>>> import numpy as np
>>> np.set_printoptions(suppress=True, linewidth=140)
>>> J = 3 * np.eye(3) + np.ones((3, 3))
>>> J
array([[4., 1., 1.],
       [1., 4., 1.],
       [1., 1., 4.]])
>>> np.fft.fft(J[0])
array([6.+0.j, 3.+0.j, 3.+0.j])
>>> (J @ J)[0]
array([18.,  9.,  9.])
>>> J @ np.ones(3)
array([6., 6., 6.])
>>> np.sort(np.abs(np.fft.fft(J[0]))), np.round(np.sort(np.linalg.svd(J, compute_uv=False)), 2)
(array([3., 3., 6.]), array([3., 3., 6.]))
>>> J @ (-1.0) ** np.arange(3)
array([ 4., -2.,  4.])
>>> f = np.array([7, 2])
>>> np.polyval(f, J[2])
array([ 9.,  9., 30.])
>>> K = np.load("mat.npy")
>>> K
array([[1.  , 0.5 , 0.25],
       [0.5 , 1.  , 0.5 ],
       [0.25, 0.5 , 1.  ]])
>>> f = np.array([7, -5, 6])
>>> B = K + np.outer(f, np.eye(3)[1])
>>> np.linalg.matrix_rank(np.linalg.inv(B) - np.linalg.inv(K), tol=1e-8)
np.int64(1)
>>> np.linalg.matrix_rank(B - K)
np.int64(1)
>>> vec = np.array([2, -3, 0])
>>> np.einsum("ij,j->i", K, vec)
array([ 0.5, -2. , -1. ])
>>> K @ np.eye(3)[2]
array([0.25, 0.5 , 1.  ])
>>> (K * vec).sum(axis=1)
array([ 0.5, -2. , -1. ])
>>> np.sign((K @ vec).round(6))
array([ 1., -1., -1.])
>>> K * vec
array([[ 2. , -1.5,  0. ],
       [ 1. , -3. ,  0. ],
       [ 0.5, -1.5,  0. ]])
>>> K @ np.ones(3)
array([1.75, 2.  , 1.75])
>>> vals, V = np.linalg.eig(K)
>>> np.round(np.sort(np.linalg.eigvals(K.T)), 2)
array([0.41, 0.75, 1.84])
>>> np.round(np.sort(np.linalg.eigvals(K @ K)), 2)
array([0.17, 0.56, 3.4 ])
>>> np.round(K @ V[:, 0] - vals[0] * V[:, 0], 2) + 0
array([0., 0., 0.])
>>> np.round(np.sort(np.linalg.eigvals(np.linalg.inv(K))), 2)
array([0.54, 1.33, 2.46])
>>> Lm = np.linalg.cholesky(K)
>>> np.round(np.diag(Lm) ** 2, 2)
array([1.  , 0.75, 0.75])
>>> np.round(np.prod(np.diag(Lm)) ** 2, 2), round(float(np.linalg.det(K)), 2)
(np.float64(0.56), 0.56)
>>> np.round(Lm @ Lm.T, 2)
array([[1.  , 0.5 , 0.25],
       [0.5 , 1.  , 0.5 ],
       [0.25, 0.5 , 1.  ]])
>>> rng = np.random.default_rng(6728)
>>> idx = rng.permutation(3)
>>> idx
array([0, 1, 2])
>>> B = K[idx][:, idx]
>>> B
array([[1.  , 0.5 , 0.25],
       [0.5 , 1.  , 0.5 ],
       [0.25, 0.5 , 1.  ]])
>>> np.trace(B)
np.float64(3.0)
>>> np.round(np.sort(np.abs(np.linalg.eigvals(B))), 2)
array([0.41, 0.75, 1.84])
>>> np.allclose(B, K)
True
>>> W0 = np.load("run10.npy")
>>> W0.round(2)
array([[ 0.45, -0.55, -0.55,  0.43],
       [-0.55,  0.45, -0.55,  0.43],
       [-0.55, -0.55,  0.45,  0.43],
       [ 0.43,  0.43,  0.43,  0.66]])
>>> O, R = np.linalg.qr(K)
>>> np.round(np.abs(np.diag(R)), 2)
array([1.15, 0.73, 0.67])
>>> np.trace(O @ O.T)
np.float64(3.0)
>>> np.round(O @ R, 2)
array([[1.  , 0.5 , 0.25],
       [0.5 , 1.  , 0.5 ],
       [0.25, 0.5 , 1.  ]])
>>> round(float(abs(R[0, 0])), 2), np.round(np.linalg.norm(K[:, 0]), 2)
(1.15, np.float64(1.15))
>>> O.round(2) + 0
array([[-0.87,  0.49,  0.  ],
       [-0.44, -0.78, -0.45],
       [-0.22, -0.39,  0.89]])
>>> vals, V = np.linalg.eigh(W0)
>>> vec = np.array([-3, 0, 0, 1])
>>> round(float(vec @ W0 @ vec / (vec @ vec)), 2), vals[0], vals[-1]
(0.21, np.float64(-1.0), np.float64(1.0))
>>> round(float(vec @ W0 @ vec), 2)
2.08
>>> np.round(np.linalg.eigvalsh(W0[1:, 1:]), 2)
array([-0.45,  1.  ,  1.  ])
>>> np.round(V * np.maximum(vals, 0) @ V.T, 2)
array([[ 0.72, -0.28, -0.28,  0.22],
       [-0.28,  0.72, -0.28,  0.22],
       [-0.28, -0.28,  0.72,  0.22],
       [ 0.22,  0.22,  0.22,  0.83]])
>>> vec = np.ones(3)
>>> for _ in range(3):
...     vec = K @ vec
...     vec /= np.linalg.norm(vec)
...     print(round(vec @ K @ vec, 2))
... 
1.84
1.84
1.84
>>> np.round(np.linalg.eigvalsh(K)[-1], 2)
np.float64(1.84)
>>> round(float(W0[:, 3] @ W0[:, 1]), 2)
-0.0
>>> np.round(np.linalg.pinv(W0), 2)
array([[ 0.45, -0.55, -0.55,  0.43],
       [-0.55,  0.45, -0.55,  0.43],
       [-0.55, -0.55,  0.45,  0.43],
       [ 0.43,  0.43,  0.43,  0.66]])
>>> np.round(W0 @ W0.T, 2) + 0
array([[1., 0., 0., 0.],
       [0., 1., 0., 0.],
       [0., 0., 1., 0.],
       [0., 0., 0., 1.]])
>>> np.round(W0.T @ W0, 2) + 0
array([[1., 0., 0., 0.],
       [0., 1., 0., 0.],
       [0., 0., 1., 0.],
       [0., 0., 0., 1.]])
>>> E = np.array([[-0.98, -3.0], [-1.0, -2.98]])
>>> # column 1 is much longer than the rest
>>> left, s, VT = np.linalg.svd(E)
>>> np.argmax(s[:-1] / (s[1:] + 1e-6)) + 1
np.int64(1)
>>> B = left[:, :1] @ np.diag(s[:1]) @ VT[:1]
>>> np.round(np.linalg.norm(E - B, 2), 2), round(float(s[1]), 2)
(np.float64(0.02), 0.02)
>>> np.linalg.matrix_rank(B)
np.int64(1)
>>> np.round(np.abs(E - B).max(), 2)
np.float64(0.01)
>>> data = np.loadtxt("dump.csv", delimiter=",")
>>> data
array([[ -3.29, -13.43,  14.45],
       [ -2.44,  -9.81, -17.26],
       [ 12.36, -11.58,  10.63],
       [-11.88,  13.17,  -9.24],
       [-18.54,  -3.81,  -6.47],
       [ -8.85,  15.36,  -9.26],
       [ -8.18,  18.23,  -0.9 ],
       [ -5.86, -15.3 , -11.47],
       [ 10.07,  -8.74,  14.91],
       [ 15.07,   9.91,   8.63],
       [  2.54,  10.07, -17.09],
       [  0.1 ,   9.66,  17.51],
       [  3.12,  14.87,  13.01],
       [ 15.12,  -7.81, -10.51],
       [ 10.7 ,  -5.46,  15.99],
       [  5.27,  -2.34, -19.15],
       [ 17.06,  10.28,  -1.85],
       [ -5.74, -12.22,  14.75],
       [-17.51,  -6.81,  -6.85],
       [ 10.82,   2.78, -16.59],
       [  6.09,   6.16, -18.02],
       [-19.72,   3.03,  -1.45],
       [-17.39,   8.11,   5.63],
       [  0.97,  18.42,   7.73]])
>>> vec = np.array([-4, 8, -5])
>>> target = data @ vec
>>> np.round(np.linalg.pinv(data) @ data, 2) + 0
array([[1., 0., 0.],
       [0., 1., 0.],
       [0., 0., 1.]])
>>> np.round(np.linalg.solve(data.T @ data, data.T @ target), 2)
array([-4.,  8., -5.])
>>> target = target + 0.02 * rng.normal(size=24)
>>> target.round(2)
array([-166.55,   17.62, -195.24,  199.08,   76.02,  204.6 ,  183.03,  -41.63, -184.79,  -24.16,  155.85,  -10.62,   41.42,  -70.4 ,
       -166.43,   55.96,   23.29, -148.53,   49.82,   61.92,  115.05,  110.38,  106.3 ,  104.84])
>>> b, *_ = np.linalg.lstsq(data, target)
>>> np.round(np.linalg.norm(target - data @ b), 2)
np.float64(0.1)
>>> np.round(data.T @ (target - data @ b), 2) + 0
array([0., 0., 0.])
>>> b.round()
array([-4.,  8., -5.])
>>> b.round(2)
array([-4.,  8., -5.])
>>> Z = data[[12, 5]].astype(float)
>>> for _ in range(7):
...     idx = np.linalg.norm(data[:, None] - Z, axis=-1).argmin(axis=1)
...     Z = np.array([data[idx == j].mean(axis=0) for j in range(2)])
... 
>>> idx
array([0, 1, 0, 1, 1, 1, 1, 1, 0, 0, 1, 0, 0, 1, 0, 1, 0, 0, 1, 1, 1, 1, 1, 0])
>>> np.round(Z[1] - Z[0], 2)
array([-11.08,   1.05, -21.48])
>>> Z.round(2)
array([[ 6.04,  1.17, 11.58],
       [-5.04,  2.22, -9.9 ]])
>>> np.bincount(idx)
array([10, 14])
>>> np.abs(Z[1] - Z[0]).argmax()
np.int64(2)
>>> idx = rng.integers(0, 2, 4)
>>> mat = np.triu((idx[:, None] == idx) & (rng.random((4, 4)) < 0.8), 1).astype(int)
>>> mat += mat.T
>>> mat
array([[0, 0, 0, 0],
       [0, 0, 1, 0],
       [0, 1, 0, 1],
       [0, 0, 1, 0]])
>>> idx = rng.permutation(4)
>>> idx
array([2, 0, 1, 3])
>>> B = mat[idx][:, idx]
>>> np.allclose(B, mat)
False
>>> round(np.linalg.det(B), 2), round(np.linalg.det(mat[idx]), 2)
(np.float64(0.0), np.float64(0.0))
>>> np.trace(B)
np.int64(0)
>>> B
array([[0, 0, 1, 1],
       [0, 0, 0, 0],
       [1, 0, 0, 0],
       [1, 0, 0, 0]])
>>> vals, V = np.linalg.eigh(mat)
>>> vals.round(2) + 0
array([-1.41,  0.  ,  0.  ,  1.41])
>>> (vals > 1e-8).sum(), (vals < -1e-8).sum()
(np.int64(1), np.int64(1))
>>> np.round(np.linalg.eigvalsh(mat @ mat), 2)
array([0., 0., 2., 2.])
>>> np.round(V @ np.diag(vals) @ V.T, 2) + 0
array([[0., 0., 0., 0.],
       [0., 0., 1., 0.],
       [0., 1., 0., 1.],
       [0., 0., 1., 0.]])
>>> np.round(V.T @ V, 2) + 0
array([[1., 0., 0., 0.],
       [0., 1., 0., 0.],
       [0., 0., 1., 0.],
       [0., 0., 0., 1.]])
>>> np.round(np.linalg.svd(mat, compute_uv=False), 2)
array([1.41, 1.41, 0.  , 0.  ])
>>> np.abs(V[:, -1]).round(6).argmax()
np.int64(2)
>>> vals.sum(), np.trace(mat)
(np.float64(0.0), np.int64(0))
>>> A = np.load("test12.npy")
>>> A
array([[ 3.64,  0.69,  7.14],
       [ 3.48,  1.14,  7.04],
       [ 4.39,  1.2 ,  6.79],
       [ 3.93,  1.26,  6.95],
       [ 4.16,  0.96,  6.74],
       [ 4.32,  0.53,  6.93],
       [ 4.16,  0.9 ,  7.49],
       [ 5.03,  0.68, -0.06],
       [ 4.95,  1.13,  0.06],
       [ 5.23,  1.57,  0.5 ],
       [ 5.2 ,  0.42, -0.28],
       [ 4.96,  0.66, -0.1 ],
       [ 5.03,  0.77, -0.21],
       [ 5.15,  0.54, -0.01]])
>>> def softmax(z):
...     e = np.exp(z - z.max(axis=-1, keepdims=True))
...     return e / e.sum(axis=-1, keepdims=True)
... 
>>> softmax(K).sum(axis=1)
array([1., 1., 1.])
>>> np.round(softmax(K[0] + 4), 2)
array([0.48, 0.29, 0.23])
>>> np.round(softmax(10 * K[0]), 2) + 0
array([0.99, 0.01, 0.  ])
>>> scores = K @ K.T / np.sqrt(3)
>>> softmax(scores).round(6).argmax(axis=1)
array([0, 1, 2])
>>> np.round(softmax(scores)[0] @ K, 2)
array([0.62, 0.67, 0.54])
>>> arr = np.load("sample0.npy")
>>> arr
array([[1, 0, 0, 0],
       [1, 1, 0, 0],
       [2, 2, 1, 0],
       [0, 2, 1, 1]])
>>> B = arr + rng.integers(-2, 3, (4, 2)) @ rng.integers(-2, 3, (2, 4))
>>> B
array([[ 1,  0,  0,  3],
       [ 2,  3,  2, -5],
       [ 4,  6,  5, -1],
       [-2, -2, -3,  2]])
>>> np.linalg.matrix_rank(B - arr, tol=1e-8)
np.int64(2)
>>> B - arr
array([[ 0,  0,  0,  3],
       [ 1,  2,  2, -5],
       [ 2,  4,  4, -1],
       [-2, -4, -4,  1]])
>>> np.round(np.linalg.svd(B - arr, compute_uv=False), 2) + 0
array([9.68, 4.83, 0.  , 0.  ])
>>> B = arr / np.linalg.norm(arr, axis=1, keepdims=True)
>>> C2 = B @ B.T
>>> C2[3].round(2)
array([0.  , 0.58, 0.68, 1.  ])
>>> (C2 - 2 * np.eye(4)).round(6).argmax(axis=1)
array([1, 2, 1, 2])
>>> vec = np.array([-6, 2, -3, -9])
>>> target = arr @ vec
>>> target
array([ -6,  -4, -11,  -8])
>>> np.round(np.linalg.solve(arr.T, arr[1]), 2)
array([0., 1., 0., 0.])
>>> np.round(np.linalg.solve(arr, target), 2)
array([-6.,  2., -3., -9.])
>>> vals, V = np.linalg.eig(arr)
>>> np.round(np.sort(np.linalg.eigvals(np.linalg.inv(arr))), 2)
array([1., 1., 1., 1.])
>>> arr @ V[:, 0] - vals[0] * V[:, 0]
array([0., 0., 0., 0.])
